% ipython --no-banner

In [1]: import numpy as np

In [2]: np.set_printoptions(precision=3, suppress=True, linewidth=120)

In [3]: E = np.load("layer4.npy")

In [4]: print(E)
[[ 3.26   1.501  1.743 -3.542]
 [ 0.153  3.256 -2.387  3.698]
 [-1.563  1.647  4.041  1.847]
 [-0.623  2.368  3.056 -7.153]
 [ 2.112 -5.013  2.055 -1.052]]

In [5]: print(round(np.linalg.norm(E[0] - E[4]), 3))
7.074

In [6]: print(round(float(E[0] @ E[4]), 3))
6.669

In [7]: print(round(np.linalg.norm(E, "nuc"), 3))
25.33

In [8]: print(np.linalg.norm(E, axis=0))
[4.236 6.805 6.215 9.05 ]

In [9]: Y = np.c_[E[:, :2] @ np.array([[2, 1], [-1, -1]]), np.array([4, -2, -2, 1, 2])]

In [10]: print(Y)
[[ 5.019  1.759  4.   ]
 [-2.95  -3.103 -2.   ]
 [-4.773 -3.21  -2.   ]
 [-3.614 -2.991  1.   ]
 [ 9.237  7.125  2.   ]]

In [11]: print(np.linalg.matrix_rank(np.c_[E, Y]))
5

In [12]: print(np.linalg.norm(np.linalg.qr(E)[0].T @ Y, axis=0) ** 2 / ((Y ** 2).sum(axis=0) + 1e-12))
[1.    1.    0.962]

In [13]: print(np.round(np.linalg.norm(Y - E @ np.linalg.lstsq(E, Y)[0], axis=0), 3) + 0)
[0.    0.    1.047]

In [14]: hat = E @ np.linalg.solve(E.T @ E, E.T)

In [15]: print(np.round((np.eye(5) - hat) @ E, 3) + 0)
[[0. 0. 0. 0.]
 [0. 0. 0. 0.]
 [0. 0. 0. 0.]
 [0. 0. 0. 0.]
 [0. 0. 0. 0.]]

In [16]: print(np.diag(hat))
[0.901 0.547 0.998 0.828 0.726]

In [17]: print(np.allclose(hat @ hat, hat))
True

In [18]: Q, Rm = np.linalg.qr(E)

In [19]: print(np.round(Q.T @ Q, 3) + 0)
[[1. 0. 0. 0.]
 [0. 1. 0. 0.]
 [0. 0. 1. 0.]
 [0. 0. 0. 1.]]

In [20]: print(Rm)
[[-4.236  2.183 -0.339  2.746]
 [ 0.    -6.445  0.128  1.225]
 [ 0.     0.    -6.205  4.961]
 [ 0.     0.     0.     6.946]]

In [21]: print(np.abs(np.diag(Rm)))
[4.236 6.445 6.205 6.946]

In [22]: print(Q @ Rm)
[[ 3.26   1.501  1.743 -3.542]
 [ 0.153  3.256 -2.387  3.698]
 [-1.563  1.647  4.041  1.847]
 [-0.623  2.368  3.056 -7.153]
 [ 2.112 -5.013  2.055 -1.052]]

In [23]: print(round(np.trace(Q @ Q.T), 3))
4.0

In [24]: print(round(abs(Rm[0, 0]), 3), round(np.linalg.norm(E[:, 0]), 3))
4.236 4.236

In [25]: Q = E.astype(float).copy()

In [26]: for j in range(4):
    ...:     Q[:, j] -= Q[:, :j] @ (Q[:, :j].T @ Q[:, j])
    ...:     Q[:, j] /= np.linalg.norm(Q[:, j])
    ...: 

In [27]: print(np.round(Q.T @ E, 3) + 0)
[[ 4.236 -2.183  0.339 -2.746]
 [ 0.     6.445 -0.128 -1.225]
 [ 0.     0.     6.205 -4.961]
 [ 0.     0.     0.     6.946]]

In [28]: A = np.tril(np.array([[1, -3, -1], [1, 5, 1], [3, 4, -2]]), -1) + np.eye(3, dtype=int)

In [29]: print(A)
[[1 0 0]
 [1 1 0]
 [3 4 1]]

In [30]: rng = np.random.default_rng(926463)

In [31]: Y = A + rng.integers(-2, 3, (3, 1)) @ rng.integers(-2, 3, (1, 3))

In [32]: print(Y)
[[ 1  0  0]
 [ 1  3  2]
 [ 3  2 -1]]

In [33]: print(np.abs(Y - A).sum(axis=1))
[0 4 4]

In [34]: W0 = np.loadtxt("x.csv", delimiter=",")

In [35]: print(W0)
[[2. 0. 0.]
 [0. 1. 0.]
 [5. 0. 2.]]

In [36]: # triangular, det is the product of the diagonal

In [37]: labels = rng.permutation(3)

In [38]: print(labels)
[0 1 2]

In [39]: Y = W0[labels][:, labels]

In [40]: print(np.allclose(Y, W0))
True

In [41]: print(np.sort(np.abs(np.linalg.eigvals(Y))))
[1. 2. 2.]

In [42]: print(np.diag(Y))
[2. 1. 2.]

In [43]: print(Y)
[[2. 0. 0.]
 [0. 1. 0.]
 [5. 0. 2.]]

In [44]: Y = W0[0, 0] * W0[1:] - np.outer(W0[1:, 0], W0[0])

In [45]: print(Y)
[[0. 2. 0.]
 [0. 0. 4.]]

In [46]: print(W0[:, 0] / W0[0, 0])
[1.  0.  2.5]

In [47]: print(np.flatnonzero(~Y.round(6).any(axis=1)))
[]

In [48]: G = W0.T @ W0

In [49]: print(G)
[[29.  0. 10.]
 [ 0.  1.  0.]
 [10.  0.  4.]]

In [50]: print((W0 @ W0.T).shape)
(3, 3)

In [51]: print(np.linalg.matrix_rank(G))
3

In [52]: print(np.linalg.svd(W0, compute_uv=False) ** 2)
[32.508  1.     0.492]

In [53]: labels = rng.integers(0, 2, 3)

In [54]: F = (labels[:, None] == labels) * -2 + np.eye(3)

In [55]: print(F)
[[-1.  0. -2.]
 [ 0. -1.  0.]
 [-2.  0. -1.]]

In [56]: # symmetric

In [57]: hat = np.triu(np.array([[0, 6, 1], [4, 7, 4], [0, 5, 7]]), 1) + np.eye(3)

In [58]: Y = hat @ F @ np.linalg.inv(hat)

In [59]: print(hat @ F - F @ hat)
[[-2.  0.  0.]
 [-8.  0.  0.]
 [ 0. 12.  2.]]

In [60]: print(np.linalg.matrix_rank(Y))
3

In [61]: print(np.einsum("ij,ji->", F, F))
11.0

In [62]: print(round(float(np.linalg.det(F.T)), 3))
3.0

In [63]: print(np.einsum("ii->", F))
-3.0

In [64]: print(np.poly(F))
[ 1.  3. -1. -3.]

In [65]: mat = np.load("run10.npy")

In [66]: print(mat)
[[20  3  1]
 [ 3  2  2]
 [ 2  2 12]]

In [67]: print(mat.mean(axis=0))
[8.333 2.333 5.   ]

In [68]: print(round(np.linalg.norm(mat), 3))
24.062

In [69]: Q, V = np.linalg.qr(mat[:, :2])[0], np.linalg.qr(mat[:, 2:])[0]

In [70]: sv = np.linalg.svd(Q.T @ V, compute_uv=False)

In [71]: print(sv)
[0.839]

In [72]: print((sv > 0.9).sum())
0

In [73]: labels = rng.permutation(3)

In [74]: print(labels)
[2 1 0]

In [75]: Y = mat[labels][:, labels]

In [76]: print(np.trace(Y))
34

In [77]: print(np.round(np.linalg.det(Y), 3), round(float(np.linalg.det(mat[labels])), 3))
306.0 -306.0

In [78]: print(np.sort(np.abs(np.linalg.eigvals(Y))))
[ 1.231 11.937 20.833]

In [79]: print(np.allclose(Y, mat))
False

In [80]: arr = np.loadtxt("case15.csv", delimiter=",")

In [81]: print(arr)
[[-32.77  -20.207  -9.215]
 [-28.73  -17.668  -8.019]
 [-23.916 -14.641  -6.616]
 [-17.722 -10.742  -4.857]
 [ -9.491  -5.561  -2.634]
 [ -7.081  -4.05   -2.02 ]
 [ -5.564  -3.105  -1.645]
 [ -2.033  -0.965  -0.791]
 [ -1.741  -0.8    -0.715]
 [ -1.485  -0.659  -0.644]
 [ -1.227  -0.522  -0.568]
 [ -0.873  -0.347  -0.448]
 [  1.063   0.358   0.787]
 [  5.79    2.427   4.025]
 [ 12.359   5.703   7.976]
 [ 13.479   6.28    8.621]
 [ 48.183  24.997  27.077]]

In [82]: labels = rng.permutation(3)

In [83]: Y = arr[:, labels] * rng.choice([-1, 1], 3)

In [84]: print(Y)
[[ 20.207 -32.77    9.215]
 [ 17.668 -28.73    8.019]
 [ 14.641 -23.916   6.616]
 [ 10.742 -17.722   4.857]
 [  5.561  -9.491   2.634]
 [  4.05   -7.081   2.02 ]
 [  3.105  -5.564   1.645]
 [  0.965  -2.033   0.791]
 [  0.8    -1.741   0.715]
 [  0.659  -1.485   0.644]
 [  0.522  -1.227   0.568]
 [  0.347  -0.873   0.448]
 [ -0.358   1.063  -0.787]
 [ -2.427   5.79   -4.025]
 [ -5.703  12.359  -7.976]
 [ -6.28   13.479  -8.621]
 [-24.997  48.183 -27.077]]

In [85]: left, _, Vt = np.linalg.svd(arr.T @ Y)

In [86]: print(np.round(np.linalg.lstsq(arr, Y)[0], 3) + 0)
[[ 0.  1.  0.]
 [-1.  0.  0.]
 [ 0.  0. -1.]]

In [87]: print(np.round(left @ Vt, 3) + 0)
[[ 0.  1.  0.]
 [-1.  0.  0.]
 [ 0.  0. -1.]]

In [88]: Xc = Y - Y.mean(axis=1)
---------------------------------------------------------------------------
ValueError                                Traceback (most recent call last)
Cell In[88], line 1
----> 1 Xc = Y - Y.mean(axis=1)

ValueError: operands could not be broadcast together with shapes (17,3) (17,) 

In [89]: Xc = Y - Y.mean(axis=0)

In [90]: left, sv, Vt = np.linalg.svd(Xc, full_matrices=False)

In [91]: print(round((sv ** 2).sum() ** 2 / (sv ** 4).sum(), 3))
1.017

In [92]: print(sv)
[90.917  8.342  0.61 ]

In [93]: basis = arr[[1, 16]].astype(float)

In [94]: for _ in range(7):
    ...:     labels = np.linalg.norm(arr[:, None] - basis, axis=-1).argmin(axis=1)
    ...:     basis = np.array([arr[labels == j].mean(axis=0) for j in range(2)])
    ...: 

In [95]: print(labels)
[0 0 0 0 0 0 0 0 0 0 0 0 0 0 1 1 1]

In [96]: print(basis[1] - basis[0])
[33.658 17.79  16.941]

In [97]: print(basis)
[[-8.984 -5.463 -2.383]
 [24.674 12.327 14.558]]

In [98]: x = np.array([0, 2, 0])

In [99]: y = arr @ x

In [100]: print(np.round(np.linalg.lstsq(arr, y)[0], 3) + 0)
[0. 2. 0.]

In [101]: print(np.round(np.linalg.pinv(arr) @ arr, 3) + 0)
[[1. 0. 0.]
 [0. 1. 0.]
 [0. 0. 1.]]

In [102]: y = y + 0.02 * rng.normal(size=17)

In [103]: print(y)
[-40.425 -35.317 -29.275 -21.532 -11.132  -8.121  -6.191  -1.915  -1.606  -1.289  -1.066  -0.686   0.673   4.839
  11.374  12.566  49.966]

In [104]: coef, *_ = np.linalg.lstsq(arr, y)

In [105]: print(coef.round())
[-0.  2. -0.]

In [106]: G = np.cov(arr, rowvar=False)

In [107]: print(G)
[[343.828 191.753 150.312]
 [191.753 107.54   82.348]
 [150.312  82.348  69.628]]

In [108]: print(np.argwhere(np.triu(np.abs(np.corrcoef(arr.T)) > 0.8, 1)))
[[0 1]
 [0 2]
 [1 2]]

In [109]: Y = np.array([[-3, 0, 0], [3, -1, 0], [-3, -1, 0]])

In [110]: basis = np.array([[-1, -9], [-6, 0]])

In [111]: J = np.block([[Y, np.array([[5, 2], [-1, -4], [3, -1]])], [np.zeros((2, 3)), basis]])

In [112]: print(J)
[[-3.  0.  0.  5.  2.]
 [ 3. -1.  0. -1. -4.]
 [-3. -1.  0.  3. -1.]
 [ 0.  0.  0. -1. -9.]
 [ 0.  0.  0. -6.  0.]]

In [113]: print(np.round(np.linalg.norm(J), 3))
14.248

In [114]: print(np.diff(J, axis=0))
[[ 6. -1.  0. -6. -6.]
 [-6.  0.  0.  4.  3.]
 [ 3.  1.  0. -4. -8.]
 [ 0.  0.  0. -5.  9.]]

In [115]: J[:, 5]
---------------------------------------------------------------------------
IndexError                                Traceback (most recent call last)
Cell In[115], line 1
----> 1 J[:, 5]

IndexError: index 5 is out of bounds for axis 1 with size 5

In [116]: print(J.sum(axis=1))
[  4.  -3.  -2. -10.  -6.]

In [117]: print(np.round(np.linalg.svd(J, compute_uv=False), 3) + 0)
[10.933  8.235  3.748  1.268  0.   ]

In [118]: print(J - J[0])
[[  0.   0.   0.   0.   0.]
 [  6.  -1.   0.  -6.  -6.]
 [  0.  -1.   0.  -2.  -3.]
 [  3.   0.   0.  -6. -11.]
 [  3.   0.   0. -11.  -2.]]

In [119]: print(np.linalg.matrix_rank(J))
4

In [120]: print(J.mean(axis=0))
[-0.6 -0.4  0.   0.  -2.4]

In [121]: print(np.count_nonzero(J))
14

In [122]: print(np.unravel_index(np.abs(J).argmax(), J.shape))
(np.int64(3), np.int64(4))

In [123]: X = np.array([[3.0, 1.0, 3.0, -3.0],
     ...:     [0.0, 2.0, -3.0, 0.0],
     ...:     [0.0, -2.0, 1.0, 2.0],
     ...:     [0.0, -1.0, -1.0, -3.0]])

In [124]: print(X)
[[ 3.  1.  3. -3.]
 [ 0.  2. -3.  0.]
 [ 0. -2.  1.  2.]
 [ 0. -1. -1. -3.]]

In [125]: print(np.linalg.norm(X, axis=1))
[5.292 3.606 3.    3.317]

In [126]: print(X[1] @ X[3])
1.0

In [127]: print(np.linalg.norm(X, axis=1).argmax())
0
